$ ipython --no-banner

In [1]: import numpy as np

In [2]: import numpy.linalg as la

In [3]: np.set_printoptions(suppress=True, linewidth=120)

In [4]: M = np.load("test14.npy")

In [5]: M
Out[5]: 
array([[-9,  0,  4],
       [-1, 37,  7],
       [-3, -5, 48]])

In [6]: O = M.astype(float).copy()

In [7]: for j in range(3):
   ...:     O[:, j] -= O[:, :j] @ (O[:, :j].T @ O[:, j])
   ...:     O[:, j] /= la.norm(O[:, j])
   ...: 

In [8]: O.round(2)
Out[8]: 
array([[-0.94, -0.06, -0.33],
       [-0.1 ,  0.99,  0.13],
       [-0.31, -0.15,  0.94]])

In [9]: np.round(O.T @ O, 2) + 0
Out[9]: 
array([[1., 0., 0.],
       [0., 1., 0.],
       [0., 0., 1.]])

In [10]: x0 = np.array([-2, -3, 1])

In [11]: a = np.maximum(M @ x0, 0)

In [12]: M * (a > 1e-9)[:, None]
Out[12]: 
array([[-9,  0,  4],
       [ 0,  0,  0],
       [-3, -5, 48]])

In [13]: np.maximum(M @ (3 * x0), 0)
Out[13]: array([ 66,   0, 207])

In [14]: np.flatnonzero(a > 1e-9)
Out[14]: array([0, 2])

In [15]: np.maximum(M @ x0, 0) - np.maximum(-M @ x0, 0)
Out[15]: array([  22, -102,   69])

In [16]: f = np.array([-1, 0, 5])

In [17]: out = M + np.outer(f, np.eye(3)[1])

In [18]: la.matrix_rank(la.inv(out) - la.inv(M), tol=1e-8)
Out[18]: np.int64(1)

In [19]: la.matrix_rank(out - M)
Out[19]: np.int64(1)

In [20]: out
Out[20]: 
array([[-9., -1.,  4.],
       [-1., 37.,  7.],
       [-3.,  0., 48.]])

In [21]: f, r1 = M[0], M[2]

In [22]: f @ r1
Out[22]: np.int64(219)

In [23]: p = (f @ r1) / (f @ f) * f

In [24]: np.round(r1 - p, 2)
Out[24]: array([17.32, -5.  , 38.97])

In [25]: p.round(2)
Out[25]: array([-20.32,   0.  ,   9.03])

In [26]: W = np.array([[-2, -1, 2, 0], [1, -1, -1, -3], [-3, -2, 1, 1]])

In [27]: beta = np.array([2, 0, 4, 3])

In [28]: H = np.maximum(M @ W + beta, 0)

In [29]: np.round((H > 0).mean(axis=0), 2)
Out[29]: array([0.67, 0.33, 0.33, 0.67])

In [30]: H
Out[30]: 
array([[ 8,  1,  0,  7],
       [20,  0,  0,  0],
       [ 0,  0, 51, 66]])

In [31]: (H > 0).astype(int)
Out[31]: 
array([[1, 1, 0, 1],
       [1, 0, 0, 0],
       [0, 0, 1, 1]])

In [32]: Z = np.array([[-7, -6, -7], [0, 2, -6], [3, 8, 7], [-9, 0, 1]])

In [33]: H @ Z
Out[33]: 
array([[-119,  -46,  -55],
       [-140, -120, -140],
       [-441,  408,  423]])

In [34]: X = np.array([[1, 0, 0, 0, 0, 0],
    ...:     [1, 1, 0, 0, 0, 0],
    ...:     [0, 3, 1, 0, 0, 0],
    ...:     [5, 0, 9, 1, 0, 0],
    ...:     [9, 5, 5, 5, 1, 0],
    ...:     [3, 6, 7, 8, 8, 1]])

In [35]: X
Out[35]: 
array([[1, 0, 0, 0, 0, 0],
       [1, 1, 0, 0, 0, 0],
       [0, 3, 1, 0, 0, 0],
       [5, 0, 9, 1, 0, 0],
       [9, 5, 5, 5, 1, 0],
       [3, 6, 7, 8, 8, 1]])

In [36]: # triangular

In [37]: la.matrix_rank(X - X[0, 0] * np.eye(6))
Out[37]: np.int64(5)

In [38]: np.prod(np.diag(X)), round(float(la.det(X)), 2)
Out[38]: (np.int64(1), 1.0)

In [39]: U, sv, vt = la.svd(X)

In [40]: np.argmax(sv[:-1] / (sv[1:] + 1e-6)) + 1
Out[40]: np.int64(5)

In [41]: out = U[:, :5] @ np.diag(sv[:5]) @ vt[:5]

In [42]: la.matrix_rank(X, rtol=0.05)
Out[42]: np.int64(4)

In [43]: out.round(2) + 0
Out[43]: 
array([[1., 0., 0., 0., 0., 0.],
       [1., 1., 0., 0., 0., 0.],
       [0., 3., 1., 0., 0., 0.],
       [5., 0., 9., 1., 0., 0.],
       [9., 5., 5., 5., 1., 0.],
       [3., 6., 7., 8., 8., 1.]])

In [44]: W = np.array([[-2, 1, -3],
    ...:     [1, 3, -1],
    ...:     [2, -3, -2],
    ...:     [1, -3, 3],
    ...:     [-2, 3, 2],
    ...:     [0, -2, -3]])

In [45]: beta = np.array([6, 5, -7])

In [46]: H = np.maximum(out @ W + beta, 0)

In [47]: la.matrix_rank(H)
Out[47]: np.int64(3)

In [48]: (H > 0).astype(int)
Out[48]: 
array([[1, 1, 0],
       [1, 1, 0],
       [1, 1, 0],
       [1, 0, 0],
       [1, 1, 0],
       [1, 1, 1]])

In [49]: Z = np.array([[-2, 3], [0, 3], [0, 1]])

In [50]: (H @ Z).round(6).argmax(axis=1)
Out[50]: array([1, 1, 1, 1, 1, 1])

In [51]: (X - X.T) / 2
Out[51]: 
array([[ 0. , -0.5,  0. , -2.5, -4.5, -1.5],
       [ 0.5,  0. , -1.5,  0. , -2.5, -3. ],
       [ 0. ,  1.5,  0. , -4.5, -2.5, -3.5],
       [ 2.5,  0. ,  4.5,  0. , -2.5, -4. ],
       [ 4.5,  2.5,  2.5,  2.5,  0. , -4. ],
       [ 1.5,  3. ,  3.5,  4. ,  4. ,  0. ]])

In [52]: np.trace(X)
Out[52]: np.int64(6)

In [53]: np.round(np.abs(la.eigvals(X)).max(), 2)
Out[53]: np.float64(1.0)

In [54]: (X + X.T) / 2
Out[54]: 
array([[1. , 0.5, 0. , 2.5, 4.5, 1.5],
       [0.5, 1. , 1.5, 0. , 2.5, 3. ],
       [0. , 1.5, 1. , 4.5, 2.5, 3.5],
       [2.5, 0. , 4.5, 1. , 2.5, 4. ],
       [4.5, 2.5, 2.5, 2.5, 1. , 4. ],
       [1.5, 3. , 3.5, 4. , 4. , 1. ]])

In [55]: round(la.det(X), 2)
Out[55]: np.float64(1.0)

In [56]: la.matrix_power(X, 2)
Out[56]: 
array([[  1,   0,   0,   0,   0,   0],
       [  2,   1,   0,   0,   0,   0],
       [  3,   6,   1,   0,   0,   0],
       [ 10,  27,  18,   1,   0,   0],
       [ 48,  25,  55,  10,   1,   0],
       [124,  73, 126,  56,  16,   1]])

In [57]: np.allclose(X @ X.T, X.T @ X)
Out[57]: False

In [58]: mat = np.load("data.npy")

In [59]: mat
Out[59]: 
array([[ 3,  0,  1,  0,  2,  0],
       [ 0, -1,  0,  0,  0, -3],
       [-4,  0, -5,  0, -1,  0],
       [ 0,  0,  0,  2,  0,  4],
       [-5,  0, -2,  0,  2,  0],
       [ 0, -5,  0, -4,  0,  5]])

In [60]: out = mat / la.norm(mat, axis=1, keepdims=True)

In [61]: C2 = out @ out.T

In [62]: np.degrees(np.arccos(np.clip(C2[0, 1], -1, 1)))
Out[62]: np.float64(90.0)

In [63]: np.argwhere(np.triu(np.abs(C2) > 0.95, 1))
Out[63]: array([], shape=(0, 2), dtype=int64)

In [64]: C2[0].round(2)
Out[64]: array([ 1.  ,  0.  , -0.78,  0.  , -0.6 ,  0.  ])

In [65]: x0 = np.array([1, -1, 2, -2, 2, -1])

In [66]: np.sign((X @ x0).round(6))
Out[66]: array([ 1,  0, -1,  1,  1,  1])

In [67]: (X @ x0).argmax()
Out[67]: np.int64(3)

In [68]: X @ np.eye(6)[3]
Out[68]: array([0., 0., 0., 1., 5., 8.])

In [69]: la.norm(X @ x0) <= la.norm(X, 2) * la.norm(x0) + 1e-9
Out[69]: np.True_

In [70]: X * x0
Out[70]: 
array([[  1,   0,   0,   0,   0,   0],
       [  1,  -1,   0,   0,   0,   0],
       [  0,  -3,   2,   0,   0,   0],
       [  5,   0,  18,  -2,   0,   0],
       [  9,  -5,  10, -10,   2,   0],
       [  3,  -6,  14, -16,  16,  -1]])

In [71]: X @ np.ones(6)
Out[71]: array([ 1.,  2.,  4., 15., 25., 33.])

In [72]: np.einsum("ij,j->i", X, x0)
Out[72]: array([ 1,  0, -1, 21,  6, 10])

In [73]: F = np.load("sample4.npy")

In [74]: F.round(2)
Out[74]: 
array([[-2.38, -0.78,  1.65],
       [-1.26,  1.47, -2.29],
       [ 2.15,  0.93, -1.87],
       [ 2.99, -0.2 , -0.08],
       [-2.73,  0.8 , -0.96],
       [ 1.77, -1.35,  2.01],
       [ 0.48, -1.55,  2.53],
       [ 2.87,  0.25, -0.83],
       [ 2.83,  0.32, -0.95],
       [ 0.72, -1.54,  2.47],
       [ 0.45,  1.49, -2.56]])

In [75]: # looks like rank 2

In [76]: Xs = F - F.mean(axis=0)

In [77]: U, sv, vt = la.svd(Xs, full_matrices=False)

In [78]: np.abs(U[:, 0]).argmax()
Out[78]: np.int64(6)

In [79]: np.round(vt[0] * np.sign(vt[0, np.abs(vt[0]).argmax()]), 2)
Out[79]: array([-0.02, -0.51,  0.86])

In [80]: d = la.norm(F[:, None] - F[None], axis=-1)

In [81]: d[:5, :5].round(2)
Out[81]: 
array([[0.  , 4.68, 5.99, 5.67, 3.07],
       [4.68, 0.  , 3.48, 5.07, 2.09],
       [5.99, 3.48, 0.  , 2.28, 4.97],
       [5.67, 5.07, 2.28, 0.  , 5.87],
       [3.07, 2.09, 4.97, 5.87, 0.  ]])

In [82]: d[2].round(2)
Out[82]: array([5.99, 3.48, 0.  , 2.28, 4.97, 4.52, 5.32, 1.44, 1.3 , 5.2 , 1.92])

In [83]: d[2].round(6).argsort(kind="stable")[:4]
Out[83]: array([ 2,  8,  7, 10])

In [84]: np.flatnonzero(d[2] < d.mean() / 2)
Out[84]: array([2, 7, 8])

In [85]: np.round(la.norm(F - F.mean(axis=0), axis=1), 2)
Out[85]: array([3.63, 3.32, 2.48, 2.28, 3.65, 2.7 , 3.03, 2.3 , 2.31, 2.97, 2.92])

In [86]: (d + 1e9 * np.eye(11)).round(6).argmin(axis=1)
Out[86]: array([ 4, 10,  8,  7,  1,  9,  9,  8,  7,  6,  1])

In [87]: np.unravel_index(d.round(6).argmax(), d.shape)
Out[87]: (np.int64(0), np.int64(2))

In [88]: Z = F[[8, 7]].astype(float)

In [89]: for _ in range(3):
    ...:     lab = la.norm(F[:, None] - Z, axis=-1).argmin(axis=1)
    ...:     Z = np.array([F[lab == j].mean(axis=0) for j in range(2)])
    ...: 

In [90]: lab
Out[90]: array([1, 0, 0, 0, 0, 1, 1, 0, 0, 1, 0])

In [91]: np.abs(Z[1] - Z[0]).argmax()
Out[91]: np.int64(2)

In [92]: out = F / np.sqrt((F ** 2).mean(axis=1, keepdims=True))

In [93]: out[0].round(2)
Out[93]: array([-1.37, -0.45,  0.95])

In [94]: la.matrix_rank(F - F.mean(axis=1, keepdims=True))
Out[94]: np.int64(2)

In [95]: np.round(la.norm(out, axis=1), 2)
Out[95]: array([1.73, 1.73, 1.73, 1.73, 1.73, 1.73, 1.73, 1.73, 1.73, 1.73, 1.73])

In [96]: arr = np.load("run6.npy")

In [97]: arr
Out[97]: 
array([[-1.,  0., -2.,  0.],
       [ 0., -1.,  0., -2.],
       [-2.,  0., -1.,  0.],
       [ 0., -2.,  0., -1.]])

In [98]: # symmetric, so the eigenvalues are real

In [99]: ev, V = la.eigh(arr)

In [100]: ev.sum(), np.trace(arr)
Out[100]: (np.float64(-4.0), np.float64(-4.0))

In [101]: np.round(V @ np.diag(ev) @ V.T, 2)
Out[101]: 
array([[-1.,  0., -2.,  0.],
       [ 0., -1.,  0., -2.],
       [-2.,  0., -1.,  0.],
       [ 0., -2.,  0., -1.]])

In [102]: np.round(V.T @ V, 2) + 0
Out[102]: 
array([[1., 0., 0., 0.],
       [0., 1., 0., 0.],
       [0., 0., 1., 0.],
       [0., 0., 0., 1.]])

In [103]: ev
Out[103]: array([-3., -3.,  1.,  1.])

In [104]: np.round(la.eigvalsh(arr + -1 * np.eye(4)), 2)
Out[104]: array([-4., -4.,  0.,  0.])

In [105]: ev, V = la.eig(arr)

In [106]: np.round(arr @ V[:, 0] - ev[0] * V[:, 0], 2) + 0
Out[106]: array([0., 0., 0., 0.])

In [107]: np.round(np.sort(la.eigvals(arr.T)), 2)
Out[107]: array([-3., -3.,  1.,  1.])

In [108]: ev.round(2)
Out[108]: array([ 1., -3.,  1., -3.])

In [109]: np.round(la.matrix_power(arr, 3), 2)
Out[109]: 
array([[-13.,   0., -14.,   0.],
       [  0., -13.,   0., -14.],
       [-14.,   0., -13.,   0.],
       [  0., -14.,   0., -13.]])

In [110]: (arr - arr.T) / 2
Out[110]: 
array([[0., 0., 0., 0.],
       [0., 0., 0., 0.],
       [0., 0., 0., 0.],
       [0., 0., 0., 0.]])

In [111]: np.allclose(arr, arr.T)
Out[111]: True

In [112]: (arr + arr.T) / 2
Out[112]: 
array([[-1.,  0., -2.,  0.],
       [ 0., -1.,  0., -2.],
       [-2.,  0., -1.,  0.],
       [ 0., -2.,  0., -1.]])

In [113]: np.round(la.det(arr), 2)
Out[113]: np.float64(9.0)

In [114]: np.allclose(arr @ arr.T, arr.T @ arr)
Out[114]: True

In [115]: arr @ arr
Out[115]: 
array([[5., 0., 4., 0.],
       [0., 5., 0., 4.],
       [4., 0., 5., 0.],
       [0., 4., 0., 5.]])

In [116]: A = np.arange(10).reshape(2, 5) + 2

In [117]: A
Out[117]: 
array([[ 2,  3,  4,  5,  6],
       [ 7,  8,  9, 10, 11]])

In [118]: np.argsort(-la.norm(A, axis=0).round(6), kind="stable")[:3]
Out[118]: array([4, 3, 2])

In [119]: la.cond(A) > 100
Out[119]: np.False_

In [120]: la.matrix_rank(A, rtol=0.1)
Out[120]: np.int64(1)

In [121]: rng = np.random.default_rng(241)

In [122]: out = A + rng.integers(-2, 3, (2, 1)) @ rng.integers(-2, 3, (1, 5))

In [123]: out
Out[123]: 
array([[ 2,  3,  4,  5,  6],
       [ 9,  9, 11,  9, 12]])

In [124]: np.abs(out - A).sum(axis=1)
Out[124]: array([0, 7])

In [125]: np.argsort(-la.norm(F, axis=0).round(6), kind="stable")[:3]
Out[125]: array([0, 2, 1])

In [126]: la.cond(F) > 100
Out[126]: np.True_

In [127]: np.round(la.norm(F, 2) / la.norm(F), 2)
Out[127]: np.float64(0.71)

In [128]: lab = rng.integers(0, 3, 2)

In [129]: E = np.array([[-3, 0], [3, -2]]) * (lab[:, None] == lab)

In [130]: E
Out[130]: 
array([[-3,  0],
       [ 0, -2]])

In [131]: # equal to its transpose

In [132]: ev, V = la.eigh(E)

In [133]: ev.sum(), np.trace(E)
Out[133]: (np.float64(-5.0), np.int64(-5))

In [134]: np.round(la.svd(E, compute_uv=False), 2)
Out[134]: array([3., 2.])

In [135]: V.T @ E @ V
Out[135]: 
array([[-3.,  0.],
       [ 0., -2.]])

In [136]: np.abs(V[:, -1]).round(6).argmax()
Out[136]: np.int64(1)

In [137]: np.round(la.eigvalsh(E + 5 * np.eye(2)), 2)
Out[137]: array([2., 3.])

In [138]: np.unique(ev.round(6) + 0, return_counts=True)[1]
Out[138]: array([1, 1])

In [139]: (la.matrix_power((E != 0) + (E.T != 0) + np.eye(2), 2) > 0).astype(int)
Out[139]: 
array([[1, 0],
       [0, 1]])

In [140]: round(float(la.det(E)), 2)
Out[140]: 6.0

In [141]: data, _ = la.qr(np.array([[-1.1, 0.8, 1.6, 0.3, 0.9],
     ...:     [-1.1, -0.9, 0.4, 0.7, -0.5],
     ...:     [0.9, 0.0, 0.5, -0.6, -1.5],
     ...:     [1.2, -2.1, -0.4, 0.1, -0.8],
     ...:     [0.9, -0.8, -0.6, -1.1, 1.1]]))

In [142]: data.round(2)
Out[142]: 
array([[-0.47,  0.08, -0.72,  0.17,  0.47],
       [-0.47, -0.7 , -0.04,  0.21, -0.49],
       [ 0.38,  0.24, -0.62,  0.06, -0.63],
       [ 0.51, -0.65, -0.29, -0.36,  0.32],
       [ 0.38, -0.13,  0.07,  0.89,  0.19]])

In [143]: # orthonormal columns

In [144]: np.round(la.norm(data, axis=0), 2)
Out[144]: array([1., 1., 1., 1., 1.])

In [145]: round(float(data[:, 4] @ data[:, 1]), 2)
Out[145]: 0.0

In [146]: np.round(la.svd(data, compute_uv=False), 2)
Out[146]: array([1., 1., 1., 1., 1.])

In [147]: np.round(data.T @ data, 2) + 0
Out[147]: 
array([[1., 0., 0., 0., 0.],
       [0., 1., 0., 0., 0.],
       [0., 0., 1., 0., 0.],
       [0., 0., 0., 1., 0.],
       [0., 0., 0., 0., 1.]])
